$ python -q
>>> import numpy as np
>>> np.set_printoptions(precision=1, suppress=True, linewidth=120, legacy="1.25")
>>> F = -3 * np.eye(4) + np.ones((4, 4))
>>> F
array([[-2.,  1.,  1.,  1.],
       [ 1., -2.,  1.,  1.],
       [ 1.,  1., -2.,  1.],
       [ 1.,  1.,  1., -2.]])
>>> # symmetric, so the eigenvalues are real
>>> x = np.array([7, 7, 3, 0])
>>> rhs = F @ x
>>> rhs
array([-4., -4.,  8., 17.])
>>> np.linalg.solve(F, rhs)
array([7., 7., 3., 0.])
>>> np.linalg.solve(F.T, F[0])
array([ 1., -0.,  0.,  0.])
>>> np.round(np.linalg.det(F.T), 1)
-27.0
>>> round(np.linalg.det(2 * F), 1), np.round(np.linalg.det(F), 1)
(-432.0, -27.0)
>>> np.round(np.poly(F), 1) + 0
array([  1.,   8.,  18.,   0., -27.])
>>> np.einsum("ij,ji->", F, F)
28.0
>>> x = np.array([3, 1, 3, -2])
>>> h = np.maximum(F @ x, 0)
>>> np.tanh(F @ x)
array([-1.,  1., -1.,  1.])
>>> np.maximum(F @ x, 0) - np.maximum(-F @ x, 0)
array([-4.,  2., -4., 11.])
>>> w, evecs = np.linalg.eigh(F)
>>> np.unique(w.round(6) + 0, return_counts=True)[1]
array([3, 1])
>>> np.abs(evecs[:, -1]).round(6).argmax()
0
>>> (w > 1e-8).sum(), (w < -1e-8).sum()
(1, 3)
>>> np.abs(evecs[:, -1])
array([0.5, 0.5, 0.5, 0.5])
>>> evecs @ np.diag(w) @ evecs.T
array([[-2.,  1.,  1.,  1.],
       [ 1., -2.,  1.,  1.],
       [ 1.,  1., -2.,  1.],
       [ 1.,  1.,  1., -2.]])
>>> np.round(evecs.T @ F @ evecs, 1) + 0
array([[-3.,  0.,  0.,  0.],
       [ 0., -3.,  0.,  0.],
       [ 0.,  0., -3.,  0.],
       [ 0.,  0.,  0.,  1.]])
>>> np.round(evecs.T @ evecs, 1) + 0
array([[1., 0., 0., 0.],
       [0., 1., 0., 0.],
       [0., 0., 1., 0.],
       [0., 0., 0., 1.]])
>>> m1 = np.load("sample1.npy")
>>> m1
array([[1.1, 3. , 1. ],
       [1. , 3.1, 1. ],
       [1. , 3. , 1.1]])
>>> np.linalg.svd(m1, compute_uv=False)
array([5.8, 0.1, 0.1])
>>> m1.shape
(3, 3)
>>> q, R = np.linalg.qr(m1)
>>> round(abs(R[0, 0]), 1), round(np.linalg.norm(m1[:, 0]), 1)
(1.8, 1.8)
>>> q @ R
array([[1.1, 3. , 1. ],
       [1. , 3.1, 1. ],
       [1. , 3. , 1.1]])
>>> q.shape, R.shape
((3, 3), (3, 3))
>>> X = np.array([[2.1, -4.0, 0.0, 2.0],
...     [3.0, 1.1, 0.0, -2.0],
...     [-5.0, -3.0, 0.1, 2.0],
...     [2.0, -4.0, 0.0, 2.1]])
>>> x = np.array([3, 5, -8, -5])
>>> X * x
array([[  6.3, -20. ,  -0. , -10. ],
       [  9. ,   5.5,  -0. ,  10. ],
       [-15. , -15. ,  -0.8, -10. ],
       [  6. , -20. ,  -0. , -10.5]])
>>> np.linalg.norm(X @ x) <= np.linalg.norm(X, 2) * np.linalg.norm(x) + 1e-9
True
>>> X @ (2 * x)
array([-47.4,  49. , -81.6, -49. ])
>>> np.einsum("ij,j->i", X, x)
array([-23.7,  24.5, -40.8, -24.5])
>>> X @ np.eye(4)[3]
array([ 2. , -2. ,  2. ,  2.1])
>>> X @ x
array([-23.7,  24.5, -40.8, -24.5])
>>> (X * x).sum(axis=1)
array([-23.7,  24.5, -40.8, -24.5])
>>> round(np.log10(np.linalg.cond(m1)))
2
>>> np.linalg.cond(m1) > 100
False
>>> np.einsum("ii->", X)
5.4
>>> np.round(np.linalg.det(2 * X), 1), round(float(np.linalg.det(X)), 1)
(1.4, 0.1)
>>> round(np.linalg.det(X.T), 1)
0.1
>>> np.kron(np.eye(2, dtype=int), X)
array([[ 2.1, -4. ,  0. ,  2. ,  0. , -0. ,  0. ,  0. ],
       [ 3. ,  1.1,  0. , -2. ,  0. ,  0. ,  0. , -0. ],
       [-5. , -3. ,  0.1,  2. , -0. , -0. ,  0. ,  0. ],
       [ 2. , -4. ,  0. ,  2.1,  0. , -0. ,  0. ,  0. ],
       [ 0. , -0. ,  0. ,  0. ,  2.1, -4. ,  0. ,  2. ],
       [ 0. ,  0. ,  0. , -0. ,  3. ,  1.1,  0. , -2. ],
       [-0. , -0. ,  0. ,  0. , -5. , -3. ,  0.1,  2. ],
       [ 0. , -0. ,  0. ,  0. ,  2. , -4. ,  0. ,  2.1]])
>>> np.linalg.eigvals(X)
array([0.1+0.j , 2.6+1.3j, 2.6-1.3j, 0.1+0.j ])
>>> round(np.abs(np.linalg.eigvals(X)).max(), 1)
2.9
>>> np.trace(X)
5.4
>>> np.round(np.linalg.matrix_power(X, 3), 1) + 0
array([[-37.1, -74.1,   0. ,  68.9],
       [  2.6, -23.9,   0. ,  15.9],
       [ -7.7,  71.6,   0. , -47.9],
       [-37.1, -74.1,   0. ,  68.9]])
>>> np.allclose(X, X.T)
False
>>> np.allclose(X @ X.T, X.T @ X)
False
>>> (X - X.T) / 2
array([[ 0. , -3.5,  2.5,  0. ],
       [ 3.5,  0. ,  1.5,  1. ],
       [-2.5, -1.5,  0. ,  1. ],
       [ 0. , -1. , -1. ,  0. ]])
>>> round(np.linalg.det(X), 1)
0.1
>>> np.argsort(-np.linalg.norm(X, axis=0).round(6), kind="stable")[:3]
array([0, 1, 3])
>>> np.round(np.linalg.norm(X, 2) / np.linalg.norm(X), 1)
0.8
>>> [round(float(x), 1) for x in np.linalg.svd(X, compute_uv=False)[:3]]
[7.7, 6.4, 0.9]
>>> E = np.load("case13.npy")
>>> E
array([[ 0, -1,  1],
       [ 0,  0, -2],
       [ 0,  0,  0]])
>>> np.linalg.matrix_power(E - np.diag(np.diag(E)), 3)
array([[0, 0, 0],
       [0, 0, 0],
       [0, 0, 0]])
>>> np.sort(np.linalg.eigvals(E))
array([0., 0., 0.])
>>> K = np.abs(np.array([[2, 2, 1, 2], [2, 2, 1, 0], [0, 0, 1, 2], [1, 2, 0, 2]])) + np.eye(4)
>>> K = K / K.sum(axis=1, keepdims=True)
>>> K
array([[0.4, 0.2, 0.1, 0.2],
       [0.3, 0.5, 0.2, 0. ],
       [0. , 0. , 0.5, 0.5],
       [0.2, 0.3, 0. , 0.5]])
>>> # rows sum to 1
>>> B = np.array([[-3, -7, 6], [1, -1, -9]])
>>> Z = np.kron(B, K)
>>> Z.shape
(8, 12)
>>> rng = np.random.default_rng(1231)
>>> idx = rng.permutation(4)
>>> B = K[:, idx] * rng.choice([-1, 1], 4)
>>> B
array([[-0.2, -0.1,  0.4, -0.2],
       [-0. , -0.2,  0.3, -0.5],
       [-0.5, -0.5,  0. , -0. ],
       [-0.5, -0. ,  0.2, -0.3]])
>>> U, _, vt = np.linalg.svd(K.T @ B)
>>> idx
array([3, 2, 0, 1])
>>> np.round(np.linalg.lstsq(K, B)[0], 1) + 0
array([[ 0.,  0.,  1.,  0.],
       [ 0.,  0.,  0., -1.],
       [ 0., -1.,  0.,  0.],
       [-1.,  0.,  0.,  0.]])
>>> np.round(U @ vt, 1) + 0
array([[ 0.,  0.,  1.,  0.],
       [ 0.,  0.,  0., -1.],
       [ 0., -1.,  0.,  0.],
       [-1.,  0.,  0.,  0.]])
>>> idx = rng.permutation(4)
>>> idx
array([2, 0, 1, 3])
>>> B = K[idx][:, idx]
>>> np.allclose(B, K)
False
>>> q, evecs = np.linalg.qr(K[:, :2])[0], np.linalg.qr(K[:, 2:])[0]
>>> sv = np.linalg.svd(q.T @ evecs, compute_uv=False)
>>> sv
array([0.5, 0.2])
>>> round(np.linalg.norm(q @ q.T - evecs @ evecs.T, 2), 1)
1.0
>>> B = K / np.linalg.norm(K, axis=1, keepdims=True)
>>> gram = B @ B.T
>>> np.linalg.norm(B, axis=1)
array([1., 1., 1., 1.])
>>> (np.abs(gram) > 0.9).astype(int)
array([[1, 0, 0, 0],
       [0, 1, 0, 0],
       [0, 0, 1, 0],
       [0, 0, 0, 1]])
>>> gram[1]
array([0.8, 1. , 0.2, 0.6])
>>> np.argwhere(np.triu(np.abs(gram) > 0.95, 1))
array([], shape=(0, 2), dtype=int64)
>>> gram
array([[1. , 0.8, 0.5, 0.8],
       [0.8, 1. , 0.2, 0.6],
       [0.5, 0.2, 1. , 0.6],
       [0.8, 0.6, 0.6, 1. ]])
>>> M = np.load("data.npy")
>>> M
array([[ 1.3,  0.1, -0.1, -1.1],
       [ 0.2,  0.4,  0.1, -0.8],
       [ 1.1,  0.2, -0.1,  0.6],
       [ 0.5,  1.1, -0.2, -0.3]])
>>> idx = rng.permutation(4)
>>> idx
array([3, 1, 0, 2])
>>> B = M[idx][:, idx]
>>> np.diag(B)
array([-0.3,  0.4,  1.3, -0.1])
>>> np.allclose(B, M)
False
>>> B
array([[-0.3,  1.1,  0.5, -0.2],
       [-0.8,  0.4,  0.2,  0.1],
       [-1.1,  0.1,  1.3, -0.1],
       [ 0.6,  0.2,  1.1, -0.1]])
